>>> import numpy as np
>>> np.set_printoptions(precision=1, suppress=True, linewidth=160, sign=" ")
>>> data = np.loadtxt("w.csv", delimiter=",")
>>> data.round(1) + 0
array([[ 0.7, -0.2,  0. ,  0.1, -0.2, -0.3,  0.1, -0.2],
       [-0.2,  0.4, -0.2,  0.4,  0.1,  0. , -0.1, -0.1],
       [ 0. , -0.2,  0.2, -0.2,  0.1,  0.2,  0.1, -0.1],
       [ 0.1,  0.4, -0.2,  0.5,  0. , -0.1,  0. , -0.2],
       [-0.2,  0.1,  0.1,  0. ,  0.2,  0.2,  0.1, -0.1],
       [-0.3,  0. ,  0.2, -0.1,  0.2,  0.4,  0.2, -0.2],
       [ 0.1, -0.1,  0.1,  0. ,  0.1,  0.2,  0.1, -0.2],
       [-0.2, -0.1, -0.1, -0.2, -0.1, -0.2, -0.2,  0.5]])
>>> # equal to its transpose
>>> rk = np.linalg.matrix_rank(data)
>>> rk
np.int64(3)
>>> N = np.linalg.svd(data)[2][rk:].T
>>> N.shape
(8, 5)
>>> np.allclose(data @ N, 0)
True
>>> [int(np.linalg.matrix_rank(data[:, :j + 1])) for j in range(8)]
[1, 2, 3, 3, 3, 3, 3, 3]
>>> [int(np.linalg.matrix_rank(np.delete(data, i, axis=0))) for i in range(8)]
[3, 3, 3, 3, 3, 3, 3, 3]
>>> m1 = np.loadtxt("dump.csv", delimiter=",")
>>> m1
array([[ 0.,  0.,  0.,  1.],
       [ 0.,  0.,  3.,  2.],
       [ 0.,  0.,  0.,  0.],
       [ 0.,  0.,  0.,  0.]])
>>> rng = np.random.default_rng(93069)
>>> idx = rng.permutation(8)
>>> idx
array([ 4,  2,  0,  5,  1,  3,  7,  6])
>>> out = data[idx][:, idx]
>>> round(float(np.linalg.det(out)), 1), np.round(np.linalg.det(data[idx]), 1)
(0.0, np.float64(0.0))
>>> Uu, sv, VT = np.linalg.svd(m1)
>>> np.argmax(sv[:-1] / (sv[1:] + 1e-6)) + 1
np.int64(2)
>>> out = Uu[:, :2] @ np.diag(sv[:2]) @ VT[:2]
>>> np.linalg.matrix_rank(m1, rtol=0.05)
np.int64(2)
>>> np.round(np.abs(m1 - out).max(), 1)
np.float64(0.0)
>>> out = np.array([[1, 1, 3], [2, 0, 1], [3, 2, 1], [3, 1, 2], [1, 0, 0], [3, 2, 3]])
>>> feats = np.block([[np.zeros((6, 6)), out], [out.T, np.zeros((3, 3))]])
>>> feats
array([[ 0.,  0.,  0.,  0.,  0.,  0.,  1.,  1.,  3.],
       [ 0.,  0.,  0.,  0.,  0.,  0.,  2.,  0.,  1.],
       [ 0.,  0.,  0.,  0.,  0.,  0.,  3.,  2.,  1.],
       [ 0.,  0.,  0.,  0.,  0.,  0.,  3.,  1.,  2.],
       [ 0.,  0.,  0.,  0.,  0.,  0.,  1.,  0.,  0.],
       [ 0.,  0.,  0.,  0.,  0.,  0.,  3.,  2.,  3.],
       [ 1.,  2.,  3.,  3.,  1.,  3.,  0.,  0.,  0.],
       [ 1.,  0.,  2.,  1.,  0.,  2.,  0.,  0.,  0.],
       [ 3.,  1.,  1.,  2.,  0.,  3.,  0.,  0.,  0.]])
>>> # rows and columns are dependent
>>> rk = np.linalg.matrix_rank(feats)
>>> rk
np.int64(6)
>>> N = np.linalg.svd(feats)[2][rk:].T
>>> [int(np.linalg.matrix_rank(feats[:, :j + 1])) for j in range(9)]
[1, 2, 3, 3, 3, 3, 4, 5, 6]
>>> [int(np.linalg.matrix_rank(np.delete(feats, i, axis=0))) for i in range(9)]
[6, 6, 6, 6, 6, 6, 5, 5, 5]
>>> round(np.linalg.norm(feats, 1), 1), np.round(np.linalg.norm(feats, np.inf), 1)
(np.float64(13.0), np.float64(13.0))
>>> np.round(np.linalg.norm(feats, "nuc"), 1)
np.float64(22.5)
>>> round(np.linalg.norm(feats[6] - feats[1]), 1)
np.float64(6.2)
>>> np.linalg.norm(feats, axis=1)
array([ 3.3,  2.2,  3.7,  3.7,  1. ,  4.7,  5.7,  3.2,  4.9])
>>> np.linalg.norm(feats, axis=1).argmax()
np.int64(6)
>>> np.round(np.linalg.norm(feats) ** 2 / np.linalg.norm(feats, 2) ** 2, 1)
np.float64(2.2)
>>> T = np.stack([feats, -3 * feats, feats[::-1]])
>>> T.shape
(3, 9, 9)
>>> np.linalg.det(T)
array([ 0.,  0.,  0.])
>>> mat = np.array([[-6.7, -9.0, -9.0, -7.0, 6.0, 4.0, 5.0, 8.0],
...     [-1.0, 3.3, 2.0, 9.0, 5.0, -4.0, 6.0, 8.0],
...     [9.0, 8.0, 8.3, 4.0, -2.0, 1.0, 4.0, 7.0],
...     [-9.0, 9.0, 9.0, -7.7, -9.0, -2.0, 4.0, -2.0],
...     [-4.0, 5.0, 4.0, 6.0, -6.7, 7.0, 1.0, 6.0],
...     [6.0, -8.0, -1.0, 2.0, 8.0, -6.7, 9.0, -8.0],
...     [-6.0, 2.0, -8.0, -6.0, -7.0, 9.0, -8.7, 3.0],
...     [-7.0, -9.0, -9.0, -7.0, 6.0, 4.0, 5.0, 8.3]])
>>> mat
array([[-6.7, -9. , -9. , -7. ,  6. ,  4. ,  5. ,  8. ],
       [-1. ,  3.3,  2. ,  9. ,  5. , -4. ,  6. ,  8. ],
       [ 9. ,  8. ,  8.3,  4. , -2. ,  1. ,  4. ,  7. ],
       [-9. ,  9. ,  9. , -7.7, -9. , -2. ,  4. , -2. ],
       [-4. ,  5. ,  4. ,  6. , -6.7,  7. ,  1. ,  6. ],
       [ 6. , -8. , -1. ,  2. ,  8. , -6.7,  9. , -8. ],
       [-6. ,  2. , -8. , -6. , -7. ,  9. , -8.7,  3. ],
       [-7. , -9. , -9. , -7. ,  6. ,  4. ,  5. ,  8.3]])
>>> Q, R = np.linalg.qr(mat)
>>> Q @ R
array([[-6.7, -9. , -9. , -7. ,  6. ,  4. ,  5. ,  8. ],
       [-1. ,  3.3,  2. ,  9. ,  5. , -4. ,  6. ,  8. ],
       [ 9. ,  8. ,  8.3,  4. , -2. ,  1. ,  4. ,  7. ],
       [-9. ,  9. ,  9. , -7.7, -9. , -2. ,  4. , -2. ],
       [-4. ,  5. ,  4. ,  6. , -6.7,  7. ,  1. ,  6. ],
       [ 6. , -8. , -1. ,  2. ,  8. , -6.7,  9. , -8. ],
       [-6. ,  2. , -8. , -6. , -7. ,  9. , -8.7,  3. ],
       [-7. , -9. , -9. , -7. ,  6. ,  4. ,  5. ,  8.3]])
>>> round(abs(R[0, 0]), 1), round(np.linalg.norm(mat[:, 0]), 1)
(np.float64(18.6), np.float64(18.6))
>>> np.round(Q.T @ Q, 1) + 0
array([[ 1.,  0.,  0.,  0.,  0.,  0.,  0.,  0.],
       [ 0.,  1.,  0.,  0.,  0.,  0.,  0.,  0.],
       [ 0.,  0.,  1.,  0.,  0.,  0.,  0.,  0.],
       [ 0.,  0.,  0.,  1.,  0.,  0.,  0.,  0.],
       [ 0.,  0.,  0.,  0.,  1.,  0.,  0.,  0.],
       [ 0.,  0.,  0.,  0.,  0.,  1.,  0.,  0.],
       [ 0.,  0.,  0.,  0.,  0.,  0.,  1.,  0.],
       [ 0.,  0.,  0.,  0.,  0.,  0.,  0.,  1.]])
>>> Q.round(1) + 0
array([[-0.4,  0.4,  0. , -0.1,  0.2, -0.4,  0. , -0.7],
       [-0.1, -0.2,  0. ,  0.7,  0.7,  0.2, -0.2,  0. ],
       [ 0.5, -0.4, -0.1, -0.3,  0.3, -0.6, -0.2,  0. ],
       [-0.5, -0.5,  0.5, -0.4,  0.1,  0.1, -0.2,  0. ],
       [-0.2, -0.3,  0.2,  0.5, -0.6, -0.5, -0.2,  0. ],
       [ 0.3,  0.4,  0.3,  0. , -0.1,  0.2, -0.8,  0. ],
       [-0.3, -0.1, -0.8, -0.2, -0.1,  0.1, -0.5,  0. ],
       [-0.4,  0.4,  0. ,  0. ,  0.2, -0.4,  0. ,  0.7]])
>>> np.allclose(R.T @ R, mat.T @ mat)
True
>>> np.abs(np.diag(R))
array([ 18.6,  20.2,   9.8,  13. ,   7.5,   7.9,   6.2,   0.1])
